>>> import numpy as np
>>> np.set_printoptions(suppress=True, linewidth=160)
>>> M2 = np.array([[0], [-1]])
>>> data = np.block([[np.zeros((2, 2)), M2], [M2.T, np.zeros((1, 1))]])
>>> print(data)
[[ 0.  0.  0.]
 [ 0.  0. -1.]
 [ 0. -1.  0.]]
>>> # symmetric, so the eigenvalues are real
>>> vals, evecs = np.linalg.eigh(data)
>>> print((vals > 1e-8).sum(), (vals < -1e-8).sum())
1 1
>>> print(np.unique(vals.round(6) + 0, return_counts=True)[1])
[1 1 1]
>>> print(np.round(np.linalg.svd(data, compute_uv=False), 3))
[1. 1. 0.]
>>> print(np.round(np.linalg.eigvalsh(data + 4 * np.eye(3)), 3))
[3. 4. 5.]
>>> print(np.round(evecs.T @ evecs, 3) + 0)
[[1. 0. 0.]
 [0. 1. 0.]
 [0. 0. 1.]]
>>> print(vals)
[-1.  0.  1.]
>>> mat = np.loadtxt("mat.csv", delimiter=",")
>>> print(mat.round(3))
[[-0.061  0.428  0.879 -0.202]
 [-0.968  0.168 -0.167 -0.079]
 [ 0.242  0.78  -0.447 -0.365]
 [ 0.     0.424  0.002  0.906]]
>>> x0 = np.array([-1, 2, 2, -2])
>>> print([p for p in range(1, 25) if np.allclose(np.linalg.matrix_power(mat, p), np.eye(4))])
[]
>>> print(np.round(np.linalg.inv(mat), 3) + 0)
[[-0.061 -0.968  0.242  0.   ]
 [ 0.428  0.168  0.78   0.424]
 [ 0.879 -0.167 -0.447  0.002]
 [-0.202 -0.079 -0.365  0.906]]
>>> print(np.round(mat.T @ (mat @ x0), 3))
[-1.  2.  2. -2.]
>>> print(np.round(np.sort(np.abs(np.degrees(np.angle(np.linalg.eigvals(mat))))), 3))
[  0.     73.562  73.562 180.   ]
>>> print(4 - np.linalg.matrix_rank(mat - np.eye(4), tol=1e-8))
1
>>> print(np.round(np.abs(np.linalg.eigvals(mat)), 3))
[1. 1. 1. 1.]
>>> print(np.linalg.matrix_rank(data, rtol=0.1))
2
>>> print(np.argsort(-np.linalg.norm(data, axis=0).round(6), kind="stable")[:3])
[1 2 0]
>>> print([round(float(x), 3) for x in np.linalg.svd(data, compute_uv=False)[:3]])
[1.0, 1.0, 0.0]
>>> print(np.linalg.cond(data) > 100)
True
>>> print(round(float(np.linalg.norm(data, 2) / np.linalg.norm(data)), 3))
0.707
>>> print(round(np.abs(np.linalg.eigvals(mat)).max(), 3))
1.0
>>> print(np.round(np.sort(np.abs(np.linalg.eigvals(mat))), 3))
[1. 1. 1. 1.]
>>> print(np.allclose(mat, mat.T))
False
>>> print(np.allclose(mat @ mat.T, mat.T @ mat))
True
>>> J = np.load("out5.npy")
>>> print(J)
[[  0.627   0.711  -7.711  -7.282]
 [ -0.917  -1.187  -6.791 -13.573]
 [ -0.017  -0.903 -17.104 -23.387]
 [  0.014  -1.706  -1.286  -2.931]
 [ -0.64    1.395 -14.371 -20.68 ]
 [ -0.501   2.385 -14.416 -19.589]
 [ -1.311  -3.597  -7.398 -17.71 ]
 [ -0.568   2.71  -20.718 -28.193]
 [ -1.538  -5.391  -3.573 -14.727]
 [ -0.118  -4.272  -0.693  -4.332]
 [  0.485  -0.288  -7.669  -8.385]
 [ -0.968  -2.019  -3.013  -9.547]
 [  0.032   2.609 -12.595 -14.996]]
>>> M2 = np.c_[J[:, :2] @ np.array([[0, 1], [3, 3]]), np.array([-3, 1, 2, 1, -3, 0, -2, 3, -2, 1, 2, 1, 3])]
>>> print(M2.round(3))
[[  2.133   2.76   -3.   ]
 [ -3.561  -4.478   1.   ]
 [ -2.709  -2.726   2.   ]
 [ -5.118  -5.104   1.   ]
 [  4.185   3.545  -3.   ]
 [  7.155   6.654   0.   ]
 [-10.791 -12.102  -2.   ]
 [  8.13    7.562   3.   ]
 [-16.173 -17.711  -2.   ]
 [-12.816 -12.934   1.   ]
 [ -0.864  -0.379   2.   ]
 [ -6.057  -7.025   1.   ]
 [  7.827   7.859   3.   ]]
>>> print(np.round(np.linalg.norm(np.linalg.qr(J)[0].T @ M2, axis=0) ** 2 / ((M2 ** 2).sum(axis=0) + 1e-12), 3))
[1.    1.    0.283]
>>> print(np.round(np.linalg.norm(M2 - J @ np.linalg.lstsq(J, M2)[0], axis=0), 3) + 0)
[0.    0.    6.335]
>>> print(np.linalg.matrix_rank(M2))
3
>>> G = np.cov(J, rowvar=False)
>>> print(round(np.corrcoef(J[:, 0], J[:, 2])[0, 1], 3))
-0.1
>>> print(np.round(J.std(axis=0), 3))
[0.634 2.554 6.069 7.299]
>>> print(np.median(J, axis=0))
[ -0.501  -0.903  -7.669 -14.727]
>>> print(np.round(np.linalg.eigvalsh(G)[::-1], 3) + 0)
[94.905  9.399  0.806  0.   ]
>>> print(np.round(np.corrcoef(J.T), 3))
[[ 1.     0.443 -0.1    0.351]
 [ 0.443  1.    -0.756 -0.441]
 [-0.1   -0.756  1.     0.888]
 [ 0.351 -0.441  0.888  1.   ]]
>>> t3 = np.stack([J, 5 * J, J[::-1]])
>>> print(np.round(np.linalg.norm(t3, axis=(1, 2)), 3))
[ 70.511 352.557  70.511]
>>> print(np.linalg.matrix_rank(t3.reshape(3, -1)))
2
>>> print(t3.shape)
(3, 13, 4)
>>> cent = J[[11, 8]].astype(float)
>>> for _ in range(4):
...     labels = np.linalg.norm(J[:, None] - cent, axis=-1).argmin(axis=1)
...     cent = np.array([J[labels == j].mean(axis=0) for j in range(2)])
... 
>>> print(labels)
[0 0 1 0 1 1 1 1 0 0 0 0 1]
>>> print(np.round(cent[1] - cent[0], 3))
[ -0.156   2.788 -10.043 -12.077]
>>> hat = J @ np.linalg.solve(J.T @ J, J.T)
>>> print(np.allclose(hat @ hat, hat))
True
>>> print(np.round(np.linalg.eigvalsh(hat), 3) + 0)
[0. 0. 0. 0. 0. 0. 0. 0. 0. 1. 1. 1. 1.]
>>> F = np.load("x.npy")
>>> print(F)
[[ 0.3   -0.9   -0.7   -0.1  ]
 [ 0.184 -0.627 -0.63   0.012]
 [ 1.    -1.5   -0.2   -1.9  ]
 [-0.7   -0.5    0.7    1.6  ]]
>>> ang = np.radians(15)
>>> Rm = np.eye(4)
>>> Rm[0, 0] = Rm[2, 2] = np.cos(ang)
>>> Rm[0, 2], Rm[2, 0] = -np.sin(ang), np.sin(ang)
>>> print(Rm.round(3))
[[ 0.966  0.    -0.259  0.   ]
 [ 0.     1.     0.     0.   ]
 [ 0.259  0.     0.966  0.   ]
 [ 0.     0.     0.     1.   ]]
>>> M2 = F @ Rm.T
>>> print(M2.round(3))
[[ 0.471 -0.9   -0.599 -0.1  ]
 [ 0.341 -0.627 -0.561  0.012]
 [ 1.018 -1.5    0.066 -1.9  ]
 [-0.857 -0.5    0.495  1.6  ]]
>>> print(np.allclose(F @ F.T, M2 @ M2.T))
True
>>> print(round(np.linalg.det(Rm), 3), np.round(np.trace(Rm), 3))
1.0 3.932
>>> U, sigma, vt = np.linalg.svd(F)
>>> print(sigma.round(3))
[3.086 1.578 0.947 0.014]
>>> print(np.argmax(sigma[:-1] / (sigma[1:] + 1e-6)) + 1)
3
>>> M2 = U[:, :3] @ np.diag(sigma[:3]) @ vt[:3]
>>> print(round(float(np.linalg.norm(F - M2, 2)), 3), round(float(sigma[3]), 3))
0.014 0.014
>>> print(round(float(np.linalg.norm(F - M2) / np.linalg.norm(F)), 3))
0.004
>>> print(M2.round(3))
[[ 0.292 -0.901 -0.701 -0.103]
 [ 0.193 -0.626 -0.628  0.016]
 [ 1.001 -1.5   -0.2   -1.9  ]
 [-0.7   -0.5    0.7    1.6  ]]
>>> rk = np.linalg.matrix_rank(M2)
>>> print(rk)
3
>>> N = np.linalg.svd(M2)[2][rk:].T
>>> print(np.linalg.matrix_rank(M2.T @ M2), np.linalg.matrix_rank(M2 @ M2.T))
3 3
>>> print([int(np.linalg.matrix_rank(M2[:, :j + 1])) for j in range(4)])
[1, 2, 3, 3]
>>> print(N.shape)
(4, 1)
>>> print([int(np.linalg.matrix_rank(M2[:i])) for i in range(1, len(M2) + 1)])
[1, 2, 3, 3]
>>> print(F.ravel(order="F"))
[ 0.3    0.184  1.    -0.7   -0.9   -0.627 -1.5   -0.5   -0.7   -0.63  -0.2    0.7   -0.1    0.012 -1.9    1.6  ]
>>> t3 = F.reshape(4, 2, -1)
>>> print(t3.transpose(1, 0, 2))
[[[ 0.3   -0.9  ]
  [ 0.184 -0.627]
  [ 1.    -1.5  ]
  [-0.7   -0.5  ]]

 [[-0.7   -0.1  ]
  [-0.63   0.012]
  [-0.2   -1.9  ]
  [ 0.7    1.6  ]]]
>>> print(t3[:, 0])
[[ 0.3   -0.9  ]
 [ 0.184 -0.627]
 [ 1.    -1.5  ]
 [-0.7   -0.5  ]]
>>> print(np.einsum("ihd,jhd->hij", t3, t3).shape)
(2, 4, 4)
>>> print(np.swapaxes(t3, 1, 2)[3])
[[-0.7  0.7]
 [-0.5  1.6]]
>>> K = 0.7 ** np.abs(np.subtract.outer(np.arange(3), np.arange(3)))
>>> print(K.round(3))
[[1.   0.7  0.49]
 [0.7  1.   0.7 ]
 [0.49 0.7  1.  ]]
>>> w1 = np.array([[4, -2], [5, -5], [3, 4]])
>>> coef = np.array([1, 2])
>>> H = np.maximum(K @ w1 + coef, 0)
>>> print(np.linalg.matrix_rank(H))
2
>>> print(np.round((H > 0).mean(axis=0), 3))
[1.    0.333]
>>> cent = np.array([[-1, 1, -1], [-1, -1, 0]])
>>> print(w1 @ cent)
[[-2  6 -4]
 [ 0 10 -5]
 [-7 -1 -3]]
>>> print((H @ cent).round(6).argmax(axis=1))
[1 1 1]
>>> rng = np.random.default_rng(6)
>>> labels = rng.permutation(3)
>>> print(labels)
[0 1 2]
>>> M2 = K[labels][:, labels]
>>> print(np.allclose(M2, K))
True
>>> print(np.diag(M2))
[1. 1. 1.]
>>> x0 = np.array([-1, -1, 2])
>>> y = K @ x0
>>> print(y.round(3))
[-0.72 -0.3   0.81]
>>> print(np.round(np.linalg.solve(K, y + K[:, 2]), 3))
[-1. -1.  3.]
>>> M2 = np.array([[1, 1], [1, -1]])
>>> M = np.kron(M2, np.kron(M2, M2))[rng.permutation(8)][:3]
>>> print(M)
[[ 1  1 -1 -1  1  1 -1 -1]
 [ 1  1 -1 -1 -1 -1  1  1]
 [ 1 -1 -1  1  1 -1 -1  1]]
>>> print(round(float(np.linalg.norm(M[2] - M[0])), 3))
4.0
>>> print(round(float(np.linalg.norm(M, "nuc")), 3))
8.485
>>> print(np.round(np.linalg.norm(M, 2), 3))
2.828
>>> print(M[2] @ M[0])
0
>>> print(np.round(np.linalg.norm(M[2], 1), 3), round(float(np.linalg.norm(M[2], np.inf)), 3))
8.0 1.0
>>> u = np.array([-7, -4, 2, 9, -1, 9]) + 0.5
>>> m1 = np.eye(6) - 2 * np.outer(u, u) / (u @ u)
>>> print(m1.round(3))
[[ 0.65  -0.188  0.135  0.511 -0.027  0.511]
 [-0.188  0.899  0.072  0.275 -0.014  0.275]
 [ 0.135  0.072  0.948 -0.197  0.01  -0.197]
 [ 0.511  0.275 -0.197  0.253  0.039 -0.747]
 [-0.027 -0.014  0.01   0.039  0.998  0.039]
 [ 0.511  0.275 -0.197 -0.747  0.039  0.253]]
>>> # orthonormal columns
>>> vals, evecs = np.linalg.eigh(m1)
>>> x0 = np.array([3, -2, -3, 3, 0, -3])
>>> print(np.round(x0 @ m1 @ x0 / (x0 @ x0), 3), round(float(vals[0]), 3), round(vals[-1], 3))
0.917 -1.0 1.0
>>> print(np.round(x0 @ m1 @ x0, 3))
36.687
>>> print(round(np.abs(m1).sum(axis=1).max(), 3), round(float(np.abs(vals).max()), 3))
2.023 1.0
